$ python3 -q
>>> import numpy as np
>>> import numpy.linalg as la
>>> np.set_printoptions(precision=2, suppress=True, linewidth=120)
>>> def tidy(a):
...     return np.round(a, 2) + 0
... 
>>> Q, _ = la.qr(np.array([[-0.3, -0.4],
...     [-0.4, -0.2],
...     [-0.7, 0.3],
...     [-1.8, 0.0],
...     [0.2, 1.6],
...     [1.3, -0.4]]))
>>> M = Q @ Q.T
>>> tidy(M)
array([[ 0.07,  0.05,  0.  ,  0.1 , -0.23, -0.02],
       [ 0.05,  0.04,  0.03,  0.13, -0.13, -0.07],
       [ 0.  ,  0.03,  0.11,  0.21,  0.12, -0.19],
       [ 0.1 ,  0.13,  0.21,  0.57, -0.1 , -0.4 ],
       [-0.23, -0.13,  0.12, -0.1 ,  0.87, -0.14],
       [-0.02, -0.07, -0.19, -0.4 , -0.14,  0.34]])
>>> vec = np.array([5, -8, -9, -7, 3, 6])
>>> tidy(M @ vec)
array([-1.57, -2.06, -3.52, -9.15,  1.21,  6.56])
>>> tidy(la.eigvalsh(2 * M - np.eye(6)))
array([-1., -1., -1., -1.,  1.,  1.])
>>> tidy(np.eye(6) - M)
array([[ 0.93, -0.05,  0.  , -0.1 ,  0.23,  0.02],
       [-0.05,  0.96, -0.03, -0.13,  0.13,  0.07],
       [ 0.  , -0.03,  0.89, -0.21, -0.12,  0.19],
       [-0.1 , -0.13, -0.21,  0.43,  0.1 ,  0.4 ],
       [ 0.23,  0.13, -0.12,  0.1 ,  0.13,  0.14],
       [ 0.02,  0.07,  0.19,  0.4 ,  0.14,  0.66]])
>>> tidy(M.ravel(order="F"))
array([ 0.07,  0.05,  0.  ,  0.1 , -0.23, -0.02,  0.05,  0.04,  0.03,  0.13, -0.13, -0.07,  0.  ,  0.03,  0.11,  0.21,
        0.12, -0.19,  0.1 ,  0.13,  0.21,  0.57, -0.1 , -0.4 , -0.23, -0.13,  0.12, -0.1 ,  0.87, -0.14, -0.02, -0.07,
       -0.19, -0.4 , -0.14,  0.34])
>>> blk = M.reshape(6, 2, -1)
>>> tidy(blk[:, 0])
array([[ 0.07,  0.05,  0.  ],
       [ 0.05,  0.04,  0.03],
       [ 0.  ,  0.03,  0.11],
       [ 0.1 ,  0.13,  0.21],
       [-0.23, -0.13,  0.12],
       [-0.02, -0.07, -0.19]])
>>> tidy(blk.transpose(1, 0, 2))
array([[[ 0.07,  0.05,  0.  ],
        [ 0.05,  0.04,  0.03],
        [ 0.  ,  0.03,  0.11],
        [ 0.1 ,  0.13,  0.21],
        [-0.23, -0.13,  0.12],
        [-0.02, -0.07, -0.19]],

       [[ 0.1 , -0.23, -0.02],
        [ 0.13, -0.13, -0.07],
        [ 0.21,  0.12, -0.19],
        [ 0.57, -0.1 , -0.4 ],
        [-0.1 ,  0.87, -0.14],
        [-0.4 , -0.14,  0.34]]])
>>> tidy(blk.sum(axis=1))
array([[ 0.18, -0.18, -0.02],
       [ 0.18, -0.09, -0.04],
       [ 0.21,  0.15, -0.08],
       [ 0.67,  0.03, -0.19],
       [-0.33,  0.74, -0.02],
       [-0.42, -0.21,  0.15]])
>>> tidy(np.swapaxes(blk, 1, 2)[1])
array([[ 0.05,  0.13],
       [ 0.04, -0.13],
       [ 0.03, -0.07]])
>>> tidy(np.einsum("ihd,ihd->ih", blk, blk))
array([[0.01, 0.06],
       [0.01, 0.04],
       [0.01, 0.1 ],
       [0.07, 0.49],
       [0.08, 0.78],
       [0.04, 0.3 ]])
